In [1]: import numpy as np

In [2]: import numpy.linalg as la

In [3]: np.set_printoptions(suppress=True, linewidth=160)

In [4]: def tidy(a):
   ...:     return np.round(a, 2) + 0
   ...: 

In [5]: X = np.load("sample8.npy")

In [6]: print(tidy(X))
[[ 0.97 -0.08  0.03 -0.08 -0.08  0.08 -0.08  0.14]
 [-0.08  0.75  0.08 -0.25 -0.25  0.25 -0.25  0.42]
 [ 0.03  0.08  0.97  0.08  0.08 -0.08  0.08 -0.14]
 [-0.08 -0.25  0.08  0.75 -0.25  0.25 -0.25  0.42]
 [-0.08 -0.25  0.08 -0.25  0.75  0.25 -0.25  0.42]
 [ 0.08  0.25 -0.08  0.25  0.25  0.75  0.25 -0.42]
 [-0.08 -0.25  0.08 -0.25 -0.25  0.25  0.75  0.42]
 [ 0.14  0.42 -0.14  0.42  0.42 -0.42  0.42  0.31]]

In [7]: rng = np.random.default_rng(717898)

In [8]: idx = rng.permutation(8)

In [9]: print(idx)
[0 3 7 4 1 5 2 6]

In [10]: B = X[idx][:, idx]

In [11]: print(tidy(np.sort(np.abs(la.eigvals(B)))))
[1. 1. 1. 1. 1. 1. 1. 1.]

In [12]: print(np.trace(B))
6.0

In [13]: print(tidy(la.det(B)), tidy(la.det(X[idx])))
-1.0 -1.0

In [14]: print(tidy(B))
[[ 0.97 -0.08  0.14 -0.08 -0.08  0.08  0.03 -0.08]
 [-0.08  0.75  0.42 -0.25 -0.25  0.25  0.08 -0.25]
 [ 0.14  0.42  0.31  0.42  0.42 -0.42 -0.14  0.42]
 [-0.08 -0.25  0.42  0.75 -0.25  0.25  0.08 -0.25]
 [-0.08 -0.25  0.42 -0.25  0.75  0.25  0.08 -0.25]
 [ 0.08  0.25 -0.42  0.25  0.25  0.75 -0.08  0.25]
 [ 0.03  0.08 -0.14  0.08  0.08 -0.08  0.97  0.08]
 [-0.08 -0.25  0.42 -0.25 -0.25  0.25  0.08  0.75]]

In [15]: print(tidy(np.diag(B)))
[0.97 0.75 0.31 0.75 0.75 0.75 0.97 0.75]

In [16]: print(tidy(la.eigvalsh(B).min()))
-1.0

In [17]: print(np.all(la.eigvalsh(B) > 0))
False

In [18]: W0 = np.loadtxt("x.csv", delimiter=",")

In [19]: print(W0)
[[ 0. -3.  0.  3.]
 [-3.  2.  1.  0.]
 [-3.  2.  1.  3.]]

In [20]: print(W0[1] @ W0[0])
-6.0

In [21]: print(tidy(la.norm(W0[1] - W0[0])))
6.63

In [22]: print(tidy(la.norm(W0) ** 2 / la.norm(W0, 2) ** 2))
1.65

In [23]: print(tidy(la.norm(W0, axis=1)))
[4.24 3.74 4.8 ]

In [24]: print(la.norm(W0, axis=1).argmax())
2

In [25]: print(tidy(la.norm(W0, axis=0)))
[4.24 4.12 1.41 4.24]

In [26]: print(tidy(la.norm(W0, 2)))
5.77

In [27]: u = np.array([0, 0, 5])

In [28]: print(np.correlate(W0[2], W0[0], "full"))
[-9.  6. 12.  3. -3. -9.  0.]

In [29]: print(np.polyval(u, W0[2]))
[5. 5. 5. 5.]

In [30]: U, sig, VT = la.svd(W0, full_matrices=False)

In [31]: print(U.shape, sig.shape, VT.shape)
(3, 3) (3,) (3, 4)

In [32]: print(np.abs(U[:, 0]).round(6).argmax())
2

In [33]: print(tidy(U.T @ W0 @ VT.T))
[[5.77 0.   0.  ]
 [0.   4.53 0.  ]
 [0.   0.   1.09]]

In [34]: print(np.allclose(U * sig @ VT, W0))
True

In [35]: print(tidy(np.cumsum(sig ** 2) / np.sum(sig ** 2)))
[0.61 0.98 1.  ]

In [36]: print(tidy(np.sqrt((sig ** 2).sum())), tidy(la.norm(W0)))
7.42 7.42

In [37]: print(tidy(U.T @ U))
[[1. 0. 0.]
 [0. 1. 0.]
 [0. 0. 1.]]

In [38]: M = np.load("run12.npy")

In [39]: print(tidy(M))
[[ 18.12   6.3    5.66]
 [-18.17   6.78   4.88]
 [ -2.71  15.47  12.39]
 [-11.45 -12.58 -10.52]
 [ 18.04  -6.99  -5.05]
 [  3.26 -15.41 -12.32]
 [ -7.65 -14.26 -11.75]
 [ 18.42   5.76   5.24]
 [ 19.77  -2.64  -1.49]
 [ 14.    10.89   9.23]
 [ 18.54  -6.11  -4.33]
 [ -5.44 -14.9  -12.19]
 [  3.04  15.34  12.47]
 [ 13.9   10.97   9.3 ]
 [ -8.14 -14.09 -11.63]
 [  3.34 -15.4  -12.31]
 [  5.86  14.79  12.12]
 [ 12.83 -12.14  -9.38]
 [ -1.62 -15.49 -12.55]
 [ 17.48  -7.83  -5.75]
 [ 13.7  -11.55  -8.88]
 [  1.63  15.49  12.55]
 [ 19.99  -0.11   0.56]
 [ 19.98  -0.86  -0.05]]

In [40]: print(tidy(la.norm(M, 2) / la.norm(M)))
0.75

In [41]: print(la.matrix_rank(M, rtol=0.1))
2

In [42]: print(np.argsort(-la.norm(M, axis=0).round(6), kind="stable")[:3])
[0 1 2]

In [43]: Ac = M - M.mean(axis=0)

In [44]: U, sig, VT = la.svd(Ac, full_matrices=False)

In [45]: print(tidy(Ac.mean(axis=0)))
[0. 0. 0.]

In [46]: print((np.sign(U[:, 0]) == np.sign(U[0, 0])).astype(int))
[1 1 1 0 0 0 0 1 1 1 0 0 1 1 0 0 1 0 0 0 0 1 1 1]

In [47]: print(np.abs(U[:, 0]).argmax())
16

In [48]: print(la.matrix_rank(Ac))
2

In [49]: arr = np.load("test13.npy")

In [50]: print(arr)
[[0 0 1]
 [0 0 0]
 [1 0 0]]

In [51]: u = np.array([0, 0, 0])

In [52]: print(np.array([np.convolve(row, u, "same") for row in arr]))
[[0 0 0]
 [0 0 0]
 [0 0 0]]

In [53]: print(np.cross(arr[1, :3], arr[2, :3]))
[0 0 0]

In [54]: print(np.correlate(arr[1], arr[2], "full"))
[0 0 0 0 0]
